In [1]: import numpy as np

In [2]: import numpy.linalg as la

In [3]: np.set_printoptions(precision=3, suppress=True, linewidth=140)

In [4]: def tidy(a):
   ...:     return np.round(a, 3) + 0
   ...: 

In [5]: E = np.load("layer8.npy")

In [6]: print(tidy(E))
[[-0.044  0.27   0.286  0.019  0.052  0.906  0.138]
 [ 0.53  -0.519  0.469  0.416 -0.055 -0.008  0.232]
 [ 0.662  0.048 -0.624 -0.039  0.362  0.191  0.02 ]
 [-0.132 -0.604  0.057 -0.706  0.267  0.129  0.167]
 [ 0.221  0.282 -0.038 -0.341 -0.514 -0.129  0.688]
 [-0.442 -0.346 -0.505  0.444 -0.082  0.168  0.446]
 [-0.132  0.302  0.222  0.119  0.722 -0.283  0.476]]

In [7]: print(tidy(np.trace(E)))
-1.763

In [8]: la.determinant(E)
AttributeError: module 'numpy.linalg' has no attribute 'determinant'


In [9]: print(np.allclose(E, E.T))
False

In [10]: print(np.allclose(E @ E.T, E.T @ E))
True

In [11]: print(tidy(np.sort(np.abs(la.eigvals(E)))))
[1. 1. 1. 1. 1. 1. 1.]

In [12]: rng = np.random.default_rng(308)

In [13]: labels = rng.permutation(7)

In [14]: print(labels)
[0 6 4 5 3 2 1]

In [15]: M2 = E[labels][:, labels]

In [16]: print(np.allclose(M2, E))
False

In [17]: print(tidy(np.diag(M2)))
[-0.044  0.476 -0.514  0.168 -0.706 -0.624 -0.519]

In [18]: Q, r_ = la.qr(E)

In [19]: print(tidy(Q.T @ Q))
[[1. 0. 0. 0. 0. 0. 0.]
 [0. 1. 0. 0. 0. 0. 0.]
 [0. 0. 1. 0. 0. 0. 0.]
 [0. 0. 0. 1. 0. 0. 0.]
 [0. 0. 0. 0. 1. 0. 0.]
 [0. 0. 0. 0. 0. 1. 0.]
 [0. 0. 0. 0. 0. 0. 1.]]

In [20]: print(tidy(np.abs(np.diag(r_))))
[1. 1. 1. 1. 1. 1. 1.]

In [21]: print(tidy(abs(r_[0, 0])), tidy(la.norm(E[:, 0])))
1.0 1.0

In [22]: print(tidy(Q))
[[-0.044  0.27   0.286  0.019  0.052  0.906  0.138]
 [ 0.53  -0.519  0.469  0.416 -0.055 -0.008  0.232]
 [ 0.662  0.048 -0.624 -0.039  0.362  0.191  0.02 ]
 [-0.132 -0.604  0.057 -0.706  0.267  0.129  0.167]
 [ 0.221  0.282 -0.038 -0.341 -0.514 -0.129  0.688]
 [-0.442 -0.346 -0.505  0.444 -0.082  0.168  0.446]
 [-0.132  0.302  0.222  0.119  0.722 -0.283  0.476]]

In [23]: W0 = np.load("mat.npy")

In [24]: print(W0)
[[ 1  1 -1 -1  1  1 -1 -1]
 [ 1  1  1  1  1  1  1  1]
 [ 1  1 -1 -1 -1 -1  1  1]
 [ 1 -1 -1  1  1 -1 -1  1]]

In [25]: print(tidy(la.norm(E, axis=0)))
[1. 1. 1. 1. 1. 1. 1.]

In [26]: print(tidy(la.norm(E[4], 1)), tidy(la.norm(E[4], np.inf)))
2.212 0.688

In [27]: print(tidy(la.norm(E, 2)))
1.0

In [28]: print(tidy(E[4] @ E[5]))
0.0

In [29]: la.norm(E, axis=2)
AxisError: axis 2 is out of bounds for array of dimension 2


In [30]: U, s, VT = la.svd(W0, full_matrices=False)

In [31]: print((s > 1e-8).sum())
4

In [32]: print(tidy(np.cumsum(s ** 2) / np.sum(s ** 2)))
[0.25 0.5  0.75 1.  ]

In [33]: print(tidy(U.T @ W0 @ VT.T))
[[2.828 0.    0.    0.   ]
 [0.    2.828 0.    0.   ]
 [0.    0.    2.828 0.   ]
 [0.    0.    0.    2.828]]

In [34]: W1 = np.array([[0, 1, 0, 2, 1, 0],
    ...:     [1, 2, 2, 1, 1, 2],
    ...:     [0, 2, 0, 1, 1, 2],
    ...:     [1, 2, 2, 0, 1, 1],
    ...:     [0, 2, 0, 1, 1, 0],
    ...:     [1, 1, 2, 2, 1, 2],
    ...:     [2, 1, 0, 0, 1, 2],
    ...:     [2, 0, 2, 2, 0, 2]])

In [35]: b = np.array([8, 1, 7, 1, 8, 7])

In [36]: H = np.maximum(W0 @ W1 + b, 0)

In [37]: print(la.matrix_rank(H))
4

In [38]: print((H > 0).astype(int))
[[1 1 1 1 1 1]
 [1 1 1 1 1 1]
 [1 0 1 1 1 1]
 [1 0 1 1 1 1]]

In [39]: print(H)
[[ 5  2  7  4  9  4]
 [15 12 15 10 15 18]
 [11  0  7  2  7  8]
 [ 7  0  7  2  7  2]]

In [40]: C = np.array([[-2, -1, 3],
    ...:     [-1, -2, -1],
    ...:     [3, -2, 3],
    ...:     [1, -3, 0],
    ...:     [3, -1, -3],
    ...:     [-2, -1, -1]])

In [41]: print((H @ C).round(6).argmax(axis=1))
[0 0 2 0]

In [42]: print(W1 @ C)
[[  4  -9  -4]
 [  2 -15   2]
 [ -2 -10  -7]
 [  3 -11   3]
 [  2  -8  -5]
 [  4 -16   3]
 [ -6  -7   0]
 [  0 -14  10]]

In [43]: M2 = W0 / np.sqrt((W0 ** 2).mean(axis=1, keepdims=True))

In [44]: print(la.matrix_rank(W0 - W0.mean(axis=1, keepdims=True)))
3

In [45]: print(tidy(la.norm(M2, axis=1)))
[2.828 2.828 2.828 2.828]

In [46]: print(M2[0])
[ 1.  1. -1. -1.  1.  1. -1. -1.]
